$ python3 -q
>>> import numpy as np
>>> import numpy.linalg as la
>>> np.set_printoptions(precision=3, suppress=True, linewidth=120, sign=" ")
>>> E = 0.9 ** np.abs(np.subtract.outer(np.arange(8), np.arange(8)))
>>> E
array([[ 1.   ,  0.9  ,  0.81 ,  0.729,  0.656,  0.59 ,  0.531,  0.478],
       [ 0.9  ,  1.   ,  0.9  ,  0.81 ,  0.729,  0.656,  0.59 ,  0.531],
       [ 0.81 ,  0.9  ,  1.   ,  0.9  ,  0.81 ,  0.729,  0.656,  0.59 ],
       [ 0.729,  0.81 ,  0.9  ,  1.   ,  0.9  ,  0.81 ,  0.729,  0.656],
       [ 0.656,  0.729,  0.81 ,  0.9  ,  1.   ,  0.9  ,  0.81 ,  0.729],
       [ 0.59 ,  0.656,  0.729,  0.81 ,  0.9  ,  1.   ,  0.9  ,  0.81 ],
       [ 0.531,  0.59 ,  0.656,  0.729,  0.81 ,  0.9  ,  1.   ,  0.9  ],
       [ 0.478,  0.531,  0.59 ,  0.656,  0.729,  0.81 ,  0.9  ,  1.   ]])
>>> # symmetric, so the eigenvalues are real
>>> np.sort(np.abs(la.eigvals(E)))
array([ 0.055,  0.061,  0.076,  0.104,  0.165,  0.33 ,  1.007,  6.203])
>>> np.allclose(E @ E.T, E.T @ E)
True
>>> (E + E.T) / 2
array([[ 1.   ,  0.9  ,  0.81 ,  0.729,  0.656,  0.59 ,  0.531,  0.478],
       [ 0.9  ,  1.   ,  0.9  ,  0.81 ,  0.729,  0.656,  0.59 ,  0.531],
       [ 0.81 ,  0.9  ,  1.   ,  0.9  ,  0.81 ,  0.729,  0.656,  0.59 ],
       [ 0.729,  0.81 ,  0.9  ,  1.   ,  0.9  ,  0.81 ,  0.729,  0.656],
       [ 0.656,  0.729,  0.81 ,  0.9  ,  1.   ,  0.9  ,  0.81 ,  0.729],
       [ 0.59 ,  0.656,  0.729,  0.81 ,  0.9  ,  1.   ,  0.9  ,  0.81 ],
       [ 0.531,  0.59 ,  0.656,  0.729,  0.81 ,  0.9  ,  1.   ,  0.9  ],
       [ 0.478,  0.531,  0.59 ,  0.656,  0.729,  0.81 ,  0.9  ,  1.   ]])
>>> x0 = np.ones(8)
>>> for _ in range(4):
...     x0 = E @ x0
...     x0 /= la.norm(x0)
...     print(round(x0 @ E @ x0, 3))
... 
6.203
6.203
6.203
6.203
>>> round(float(la.eigvalsh(E)[-1]), 3)
6.203
>>> x0
array([ 0.324,  0.349,  0.366,  0.374,  0.374,  0.366,  0.349,  0.324])
>>> rng = np.random.default_rng(525568)
>>> labels = rng.permutation(8)
>>> A2 = E[:, labels] * rng.choice([-1, 1], 8)
>>> A2
array([[-0.531,  0.478, -0.81 , -0.656,  0.729, -0.9  , -0.59 , -1.   ],
       [-0.59 ,  0.531, -0.9  , -0.729,  0.81 , -1.   , -0.656, -0.9  ],
       [-0.656,  0.59 , -1.   , -0.81 ,  0.9  , -0.9  , -0.729, -0.81 ],
       [-0.729,  0.656, -0.9  , -0.9  ,  1.   , -0.81 , -0.81 , -0.729],
       [-0.81 ,  0.729, -0.81 , -1.   ,  0.9  , -0.729, -0.9  , -0.656],
       [-0.9  ,  0.81 , -0.729, -0.9  ,  0.81 , -0.656, -1.   , -0.59 ],
       [-1.   ,  0.9  , -0.656, -0.81 ,  0.729, -0.59 , -0.9  , -0.531],
       [-0.9  ,  1.   , -0.59 , -0.729,  0.656, -0.531, -0.81 , -0.478]])
>>> left, _, vt = la.svd(E.T @ A2)
>>> labels
array([ 6,  7,  2,  4,  3,  1,  5,  0])
>>> mat = np.loadtxt("out7.csv", delimiter=",")
>>> mat
array([[-2.,  1.,  1.,  1.,  1.],
       [ 1., -2.,  1.,  1.,  1.],
       [ 1.,  1., -2.,  1.,  1.],
       [ 1.,  1.,  1., -2.,  1.],
       [ 1.,  1.,  1.,  1., -2.]])
>>> left, s, vt = la.svd(mat, full_matrices=False)
>>> np.round(left.T @ mat @ vt.T, 3) + 0
array([[ 3.,  0.,  0.,  0.,  0.],
       [ 0.,  3.,  0.,  0.,  0.],
       [ 0.,  0.,  3.,  0.,  0.],
       [ 0.,  0.,  0.,  3.,  0.],
       [ 0.,  0.,  0.,  0.,  2.]])
>>> np.cumsum(s ** 2) / np.sum(s ** 2)
array([ 0.225,  0.45 ,  0.675,  0.9  ,  1.   ])
>>> (s > 1e-8).sum()
np.int64(5)
>>> left.shape, s.shape, vt.shape
((5, 5), (5,), (5, 5))
>>> np.round(left.T @ left, 3) + 0
array([[ 1.,  0.,  0.,  0.,  0.],
       [ 0.,  1.,  0.,  0.,  0.],
       [ 0.,  0.,  1.,  0.,  0.],
       [ 0.,  0.,  0.,  1.,  0.],
       [ 0.,  0.,  0.,  0.,  1.]])
>>> s / s[0]
array([ 1.   ,  1.   ,  1.   ,  1.   ,  0.667])
>>> round(np.sqrt((s ** 2).sum()), 3), round(float(la.norm(mat)), 3)
(np.float64(6.325), 6.325)
>>> np.allclose(left * s @ vt, mat)
True
>>> X = np.array([[1.0, -0.1, -0.4, -0.7, 0.7, 1.0, 1.4, 0.6],
...     [0.0, -0.4, 1.0, 0.3, 1.8, 0.6, 1.2, 2.4],
...     [-0.9, -1.4, 1.6, -0.7, -2.4, 1.0, 0.9, 0.6],
...     [0.3, -0.8, -0.6, 1.8, 1.2, 0.6, -0.1, 1.1],
...     [-0.4, -0.7, -0.7, 0.6, 0.3, 0.8, 0.0, -2.5],
...     [0.7, -0.6, 1.0, 0.9, -0.6, -1.6, -0.2, -0.9],
...     [-0.4, 0.8, 0.6, -0.6, 1.7, -0.3, -0.9, -0.8]])
>>> X[6] = X[2] + 0.02 * rng.normal(size=8)
>>> X
array([[ 1.   , -0.1  , -0.4  , -0.7  ,  0.7  ,  1.   ,  1.4  ,  0.6  ],
       [ 0.   , -0.4  ,  1.   ,  0.3  ,  1.8  ,  0.6  ,  1.2  ,  2.4  ],
       [-0.9  , -1.4  ,  1.6  , -0.7  , -2.4  ,  1.   ,  0.9  ,  0.6  ],
       [ 0.3  , -0.8  , -0.6  ,  1.8  ,  1.2  ,  0.6  , -0.1  ,  1.1  ],
       [-0.4  , -0.7  , -0.7  ,  0.6  ,  0.3  ,  0.8  ,  0.   , -2.5  ],
       [ 0.7  , -0.6  ,  1.   ,  0.9  , -0.6  , -1.6  , -0.2  , -0.9  ],
       [-0.873, -1.394,  1.578, -0.693, -2.405,  1.012,  0.866,  0.575]])
>>> A2 = np.array([[7, 5], [5, 6], [5, 3], [7, 3], [3, 8], [1, 5], [2, 4], [9, 8]])
>>> np.einsum("ij,ij->i", X, X)
array([  5.47 ,  12.05 ,  13.75 ,   7.35 ,   8.48 ,   6.43 ,  13.562])
>>> la.matrix_rank(X @ A2)
np.int64(2)
>>> la.matrix_rank(np.vstack([X, A2.T]))
np.int64(8)
>>> np.vstack([X, A2.T]).shape
(9, 8)
>>> left, s, vt = la.svd(X)
>>> np.argmax(s[:-1] / (s[1:] + 1e-6)) + 1
np.int64(6)
>>> A2 = left[:, :6] @ np.diag(s[:6]) @ vt[:6]
>>> np.round(la.norm(X - A2, 2), 3), np.round(s[6], 3)
(np.float64(0.019), np.float64(0.019))
>>> round(float(la.norm(X - A2) / la.norm(X)), 3)
0.002
>>> gram = X.T @ X
>>> la.matrix_rank(gram)
np.int64(7)
>>> np.allclose(gram, gram.T)
True
>>> np.diag(gram)
array([  3.312,   5.563,   8.06 ,   5.96 ,  17.162,   6.943,   5.011,  15.081])
>>> W1 = np.array([[0, -1, 0, 0, 1, 0],
...     [-2, 1, 1, 1, 2, 2],
...     [1, -1, 1, 0, -2, 1],
...     [0, 1, 0, -2, 2, -2],
...     [-2, -1, -2, 0, -2, 0],
...     [1, 1, -2, -1, -1, 1],
...     [-2, -1, 1, -1, 0, 1],
...     [0, 0, -1, -2, 0, -1]])
>>> coef = np.array([-8, 5, -2, -7, 3, -8])
>>> act = np.maximum(X @ W1 + coef, 0)
>>> act
array([[ 0.   ,  2.5  ,  0.   ,  0.   ,  0.8  ,  0.   ],
       [ 0.   ,  1.5  ,  0.   ,  0.   ,  0.   ,  0.   ],
       [ 0.4  ,  4.7  ,  1.3  ,  0.   ,  0.   ,  0.   ],
       [ 0.   ,  5.8  ,  0.   ,  0.   ,  3.5  ,  0.   ],
       [ 0.   ,  6.5  ,  0.   ,  0.   ,  2.4  ,  0.   ],
       [ 0.   ,  2.8  ,  3.5  ,  0.   ,  5.1  ,  0.   ],
       [ 0.453,  4.758,  1.261,  0.   ,  0.   ,  0.   ]])
>>> cent = np.array([[-2, 1, -2],
...     [0, 2, 0],
...     [-1, 0, -2],
...     [2, 2, 1],
...     [-2, 0, -1],
...     [2, 2, -1]])
>>> (act @ cent).round(6).argmax(axis=1)
array([ 1,  1,  1,  1,  1,  1,  1])
